% ipython --no-banner

In [1]: import numpy as np

In [2]: from numpy import linalg as LA

In [3]: np.set_printoptions(precision=3, suppress=True, linewidth=100)

In [4]: data, _ = LA.qr(np.array([[-0.6, -0.4, -0.6], [-0.9, -0.7, -0.3], [-1.1, -3.2, 0.0]]))

In [5]: print(data)
[[-0.389 -0.423 -0.818]
 [-0.583 -0.575  0.574]
 [-0.713  0.701 -0.023]]

In [6]: # keeps lengths

In [7]: B = data / np.sqrt((data ** 2).mean(axis=1, keepdims=True))

In [8]: print(LA.norm(B, axis=1))
[1.732 1.732 1.732]

In [9]: rng = np.random.default_rng(60349)

In [10]: B = data + rng.integers(-2, 3, (3, 2)) @ rng.integers(-2, 3, (2, 3))

In [11]: print(B)
[[ 1.611 -2.423  1.182]
 [-2.583 -6.575  6.574]
 [-0.713  4.701 -4.023]]

In [12]: print(B - data)
[[ 2. -2.  2.]
 [-2. -6.  6.]
 [ 0.  4. -4.]]

In [13]: print(LA.matrix_rank(B - data, tol=1e-8))
2

In [14]: print(LA.matrix_power(data, 3))
[[-0.352 -0.253 -0.901]
 [-0.726 -0.533  0.434]
 [-0.59   0.807  0.004]]

In [15]: print(round(np.abs(LA.eigvals(data)).max(), 3))
1.0

In [16]: assert data == data.T
---------------------------------------------------------------------------
ValueError                                Traceback (most recent call last)
Cell In[16], line 1
----> 1 assert data == data.T

ValueError: The truth value of an array with more than one element is ambiguous. Use a.any() or a.all()

In [17]: x = np.array([2, 2, -2])

In [18]: print([p for p in range(1, 25) if np.allclose(LA.matrix_power(data, p), np.eye(3))])
[]

In [19]: print(round(float(LA.norm(x)), 3), np.round(LA.norm(data @ x), 3))
3.464 3.464

In [20]: print(round(LA.det(data), 3))
1.0

In [21]: F = np.load("data.npy")

In [22]: print(F)
[[ -7.958 -14.95   10.638]
 [  6.311 -18.773  -2.786]
 [-13.241   9.856  11.294]
 [ -5.471  19.144   1.886]
 [-10.986 -10.685  12.851]
 [ -4.843  19.366   1.223]
 [-14.298   3.802  13.458]
 [ 10.064 -15.778  -7.056]
 [-11.643  -9.406  13.265]
 [ -8.457 -14.383  11.028]
 [  5.651 -19.072  -2.078]
 [  3.471  18.469  -6.844]
 [  2.617 -19.8     1.061]]

In [23]: print(np.unravel_index(np.abs(F).argmax(), F.shape))
(np.int64(12), np.int64(1))

In [24]: print(np.count_nonzero(F))
39

In [25]: F[:, 3]
---------------------------------------------------------------------------
IndexError                                Traceback (most recent call last)
Cell In[25], line 1
----> 1 F[:, 3]

IndexError: index 3 is out of bounds for axis 1 with size 3

In [26]: print(F.mean(axis=0))
[-3.753 -4.016  4.457]

In [27]: np.zeros(13, 3)
---------------------------------------------------------------------------
TypeError                                 Traceback (most recent call last)
Cell In[27], line 1
----> 1 np.zeros(13, 3)

TypeError: Cannot interpret '3' as a data type

In [28]: print(round(LA.norm(F), 3))
72.111

In [29]: print(F.shape)
(13, 3)

In [30]: print(LA.matrix_rank(F))
2

In [31]: m1 = np.array([[0, -3], [1, 1], [0, -1], [0, -3]])

In [32]: # column 1 dominates

In [33]: B = np.c_[m1[:, :1] @ np.array([[3]]), np.array([1, 1, 0, 3])]

In [34]: print(B)
[[0 1]
 [3 1]
 [0 0]
 [0 3]]

In [35]: print(LA.matrix_rank(np.c_[m1, B]))
3

In [36]: print(LA.matrix_rank(B))
2

In [37]: feats = np.load("out14.npy")

In [38]: print(feats)
[[0 0 5]
 [0 0 8]
 [7 0 0]
 [9 0 0]]

In [39]: print(np.abs(np.diag(LA.qr(feats)[1])) > 1e-9)
[ True False  True]

In [40]: print(np.allclose(feats[:-1].T @ LA.lstsq(feats[:-1].T, feats[-1])[0], feats[-1]))
True

In [41]: print(np.round(np.trace(LA.pinv(feats) @ feats), 3))
2.0

In [42]: rk = LA.matrix_rank(feats)

In [43]: print(rk)
2

In [44]: N = LA.svd(feats)[2][rk:].T

In [45]: print([int(LA.matrix_rank(feats[:, :j + 1])) for j in range(3)])
[1, 1, 2]

In [46]: print(N.shape)
(3, 1)

In [47]: print(np.round(LA.pinv(feats), 3) + 0)
[[0.    0.    0.054 0.069]
 [0.    0.    0.    0.   ]
 [0.056 0.09  0.    0.   ]]

In [48]: print(feats @ feats.T)
[[25 40  0  0]
 [40 64  0  0]
 [ 0  0 49 63]
 [ 0  0 63 81]]

In [49]: print(LA.svd(feats, compute_uv=False))
[11.402  9.434  0.   ]

In [50]: print(feats.T @ feats)
[[130   0   0]
 [  0   0   0]
 [  0   0  89]]

In [51]: print(LA.norm(feats, axis=0))
[11.402  0.     9.434]

In [52]: x = np.array([0, 0, 0])

In [53]: a = np.maximum(feats @ x, 0)

In [54]: print(a)
[0 0 0 0]

In [55]: print(np.maximum(feats @ (3 * x), 0))
[0 0 0 0]

In [56]: print(np.flatnonzero(a > 1e-9))
[]

In [57]: print(np.maximum(feats @ x, 0) - np.maximum(-feats @ x, 0))
[0 0 0 0]

In [58]: arr = np.array([[2, 1, 0], [2, 1, 0], [0, 0, 2]])

In [59]: # row 1 repeats row 0

In [60]: print(LA.matrix_rank(arr, rtol=0.1))
2

In [61]: print(np.round(LA.det(arr[::-1]), 3))
0.0

In [62]: print(np.einsum("ii->", arr))
5

In [63]: print(np.kron(np.eye(2, dtype=int), arr))
[[2 1 0 0 0 0]
 [2 1 0 0 0 0]
 [0 0 2 0 0 0]
 [0 0 0 2 1 0]
 [0 0 0 2 1 0]
 [0 0 0 0 0 2]]

In [64]: print(round(LA.eigvals(arr).sum().real, 3))
5.0
